$ ipython --no-banner

In [1]: import numpy as np

In [2]: np.set_printoptions(precision=1, suppress=True, linewidth=100)

In [3]: def tidy(a):
   ...:     return np.round(a, 1) + 0
   ...: 

In [4]: M = np.load("run0.npy")

In [5]: tidy(M)
Out[5]: 
array([[-0.2, -0.2, -0.1, -0.3],
       [-0.1, -0.1,  0. , -0.2],
       [ 0.2,  0.2,  0.1,  0.3],
       [ 1.6,  1.6,  0.5,  2.1]])

In [6]: x = np.array([-1, 2, -2, -1])

In [7]: np.linalg.norm(M @ x) <= np.linalg.norm(M, 2) * np.linalg.norm(x) + 1e-9
Out[7]: np.True_

In [8]: tidy(M * x)
Out[8]: 
array([[ 0.2, -0.5,  0.2,  0.3],
       [ 0.1, -0.2,  0.1,  0.2],
       [-0.2,  0.5, -0.2, -0.3],
       [-1.6,  3.1, -1. , -2.1]])

In [9]: tidy(M @ np.eye(4)[0])
Out[9]: array([-0.2, -0.1,  0.2,  1.6])

In [10]: tidy(M @ np.ones(4))
Out[10]: array([-0.9, -0.4,  0.9,  5.7])

In [11]: tidy(M @ x)
Out[11]: array([ 0.2,  0.1, -0.2, -1.6])

In [12]: (M @ x).argmax()
Out[12]: np.int64(0)

In [13]: np.linalg.cond(M) > 100
Out[13]: np.True_

In [14]: np.linalg.matrix_rank(M, rtol=0.1)
Out[14]: np.int64(1)

In [15]: tidy(M.sum(axis=0))
Out[15]: array([1.4, 1.4, 0.5, 1.9])

In [16]: tidy(np.linalg.norm(M))
Out[16]: np.float64(3.2)

In [17]: np.unravel_index(np.abs(M).argmax(), M.shape)
Out[17]: (np.int64(3), np.int64(3))

In [18]: tidy(np.abs(M).max())
Out[18]: np.float64(2.1)

In [19]: M.shape
Out[19]: (4, 4)

In [20]: tidy(M.sum(axis=1))
Out[20]: array([-0.9, -0.4,  0.9,  5.7])

In [21]: np.count_nonzero(M)
Out[21]: np.int64(16)

In [22]: tidy(M - M[0])
Out[22]: 
array([[0. , 0. , 0. , 0. ],
       [0.1, 0.1, 0. , 0.2],
       [0.5, 0.5, 0.2, 0.6],
       [1.8, 1.8, 0.6, 2.4]])

In [23]: tidy(np.diff(M, axis=0))
Out[23]: 
array([[0.1, 0.1, 0. , 0.2],
       [0.4, 0.4, 0.1, 0.5],
       [1.3, 1.3, 0.4, 1.8]])

In [24]: F = np.array([[2.0, 6.0, 3.0], [2.0, 5.0, 1.0], [0.0, 0.0, 1.0]])

In [25]: Q = F.astype(float).copy()

In [26]: for j in range(3):
    ...:     Q[:, j] -= Q[:, :j] @ (Q[:, :j].T @ Q[:, j])
    ...:     Q[:, j] /= np.linalg.norm(Q[:, j])
    ...: 

In [27]: tidy(Q.T @ Q)
Out[27]: 
array([[1., 0., 0.],
       [0., 1., 0.],
       [0., 0., 1.]])

In [28]: t = np.radians(30)

In [29]: Rm = np.eye(3)

In [30]: Rm[1, 1] = Rm[0, 0] = np.cos(t)

In [31]: Rm[1, 0], Rm[0, 1] = -np.sin(t), np.sin(t)

In [32]: tidy(Rm)
Out[32]: 
array([[ 0.9,  0.5,  0. ],
       [-0.5,  0.9,  0. ],
       [ 0. ,  0. ,  1. ]])

In [33]: out = F @ Rm.T

In [34]: tidy(out)
Out[34]: 
array([[4.7, 4.2, 3. ],
       [4.2, 3.3, 1. ],
       [0. , 0. , 1. ]])

In [35]: np.allclose(np.linalg.norm(F, axis=1), np.linalg.norm(out, axis=1))
Out[35]: True

In [36]: tidy(np.linalg.svd(F, compute_uv=False)), tidy(np.linalg.svd(out, compute_uv=False))
Out[36]: (array([8.8, 1.5, 0.2]), array([8.8, 1.5, 0.2]))

In [37]: X = np.loadtxt("w.csv", delimiter=",")

In [38]: X
Out[38]: 
array([[-2.,  0., -2.],
       [ 0., -2.,  0.],
       [-1.,  0.,  1.]])

In [39]: tidy(np.linalg.norm(X, 2))
Out[39]: np.float64(2.8)

In [40]: tidy(np.linalg.norm(X[1] - X[0]))
Out[40]: np.float64(3.5)

In [41]: tidy(np.linalg.norm(X, 1)), tidy(np.linalg.norm(X, np.inf))
Out[41]: (np.float64(3.0), np.float64(4.0))

In [42]: tidy(np.linalg.norm(X, axis=1))
Out[42]: array([2.8, 2. , 1.4])

In [43]: tidy(np.linalg.norm(X) ** 2 / np.linalg.norm(X, 2) ** 2)
Out[43]: np.float64(1.8)

In [44]: np.linalg.norm(X, axis=1).argmax()
Out[44]: np.int64(0)

In [45]: tidy(np.linalg.norm(X[1], 1)), tidy(np.linalg.norm(X[1], np.inf))
Out[45]: (np.float64(2.0), np.float64(2.0))

In [46]: X[1] @ X[0]
Out[46]: np.float64(0.0)

In [47]: tidy(np.sort(np.linalg.eigvals(X).real))
Out[47]: array([-2.6, -2. ,  1.6])

In [48]: np.flatnonzero(np.linalg.matrix_power((X != 0) + (X.T != 0) + np.eye(3), 3)[2])
Out[48]: array([0, 2])

In [49]: tidy(np.linalg.det(X))
Out[49]: np.float64(8.0)

In [50]: proj = np.triu(np.array([[8, 4, 3], [6, 9, 0], [0, 9, 2]]), 1) + np.eye(3)

In [51]: out = proj @ X @ np.linalg.inv(proj)

In [52]: np.linalg.matrix_rank(out)
Out[52]: np.int64(3)

In [53]: np.trace(out), np.trace(X)
Out[53]: (np.float64(-3.0), np.float64(-3.0))

In [54]: proj @ X - X @ proj
Out[54]: 
array([[-3.,  0.,  9.],
       [ 0.,  0.,  0.],
       [ 0.,  4.,  3.]])

In [55]: J = np.loadtxt("test17.csv", delimiter=",")

In [56]: J
Out[56]: 
array([[ 5.,  1., -6.,  1.],
       [ 1.,  6., -2., -4.],
       [-6., -2.,  8.,  0.],
       [ 1., -4.,  0.,  4.]])

In [57]: L = np.linalg.cholesky(J)

In [58]: tidy(np.prod(np.diag(L)) ** 2), tidy(np.linalg.det(J))
Out[58]: (np.float64(4.0), np.float64(4.0))

In [59]: np.linalg.eigvalsh(J).min() > 0
Out[59]: np.True_

In [60]: tidy(np.diag(L) ** 2)
Out[60]: array([5. , 5.8, 0.7, 0.2])

In [61]: out = J / np.linalg.norm(J, axis=1, keepdims=True)

In [62]: gram = out @ out.T

In [63]: tidy(gram[3])
Out[63]: array([ 0.1, -0.9,  0. ,  1. ])

In [64]: np.argwhere(np.triu(np.abs(gram) > 0.95, 1))
Out[64]: array([[0, 2]])

In [65]: (np.abs(gram) > 0.9).astype(int)
Out[65]: 
array([[1, 0, 1, 0],
       [0, 1, 0, 0],
       [1, 0, 1, 0],
       [0, 0, 0, 1]])

In [66]: (gram - 2 * np.eye(4)).round(6).argmax(axis=1)
Out[66]: array([1, 0, 3, 0])

In [67]: tidy(gram)
Out[67]: 
array([[ 1. ,  0.3, -1. ,  0.1],
       [ 0.3,  1. , -0.4, -0.9],
       [-1. , -0.4,  1. ,  0. ],
       [ 0.1, -0.9,  0. ,  1. ]])

In [68]: tidy(np.degrees(np.arccos(np.clip(gram[3, 2], -1, 1))))
Out[68]: np.float64(88.0)
